% python3 -q
>>> import numpy as np
>>> import numpy.linalg as la
>>> np.set_printoptions(precision=1, suppress=True, linewidth=200, floatmode="fixed")
>>> def rnd(a):
...     return np.round(a, 1) + 0
... 
>>> X = np.load("block18.npy")
>>> rnd(X)
array([[1.0, 0.0, 0.0, 0.0, 0.0],
       [0.0, 1.0, 0.0, 0.0, 0.0],
       [0.0, 0.0, 1.0, 0.0, 0.0],
       [0.3, 0.0, 0.3, 0.3, 0.0],
       [0.0, 0.3, 0.0, 0.3, 0.3]])
>>> f = np.array([-4, 1, -9, 6, -9])
>>> Y = X + np.outer(f, np.eye(5)[4])
>>> la.matrix_rank(la.inv(Y) - la.inv(X), tol=1e-8)
np.int64(1)
>>> rnd(la.det(Y) / la.det(X)), rnd(1 + la.solve(X, f)[4])
(np.float64(-58.0), np.float64(-58.0))
>>> rng = np.random.default_rng(753847)
>>> labels = rng.permutation(5)
>>> Y = X[:, labels] * rng.choice([-1, 1], 5)
>>> rnd(Y)
array([[ 0.0,  1.0,  0.0,  0.0,  0.0],
       [-1.0,  0.0,  0.0,  0.0,  0.0],
       [ 0.0,  0.0,  0.0, -1.0,  0.0],
       [ 0.0,  0.3,  0.0, -0.3, -0.3],
       [-0.3,  0.0, -0.3,  0.0, -0.3]])
>>> Uu, _, Vh = la.svd(X.T @ Y)
>>> labels
array([1, 0, 4, 2, 3])
>>> rnd(Uu @ Vh)
array([[ 0.0,  1.0,  0.0,  0.0,  0.0],
       [-1.0,  0.0,  0.0,  0.0,  0.0],
       [ 0.0,  0.0,  0.0, -1.0,  0.0],
       [ 0.0,  0.0,  0.0,  0.0, -1.0],
       [ 0.0,  0.0, -1.0,  0.0,  0.0]])
>>> t3 = np.stack([Y, 3 * Y, Y[::-1]])
>>> la.matrix_rank(t3)
array([5, 5, 5])
>>> rnd(np.einsum("bij,cij->bc", t3, t3))
array([[ 3.7, 11.0,  1.0],
       [11.0, 33.0,  3.0],
       [ 1.0,  3.0,  3.7]])
>>> rnd(t3.sum(axis=0))
array([[-0.3,  4.0, -0.3,  0.0, -0.3],
       [-4.0,  0.3,  0.0, -0.3, -0.3],
       [ 0.0,  0.0,  0.0, -5.0,  0.0],
       [-1.0,  1.3,  0.0, -1.3, -1.3],
       [-1.3,  1.0, -1.3,  0.0, -1.3]])
>>> rnd(la.det(t3))
array([ -0.1, -27.0,  -0.1])
>>> rnd(la.norm(t3, axis=(1, 2)))
array([1.9, 5.7, 1.9])
>>> t3.shape
(3, 5, 5)
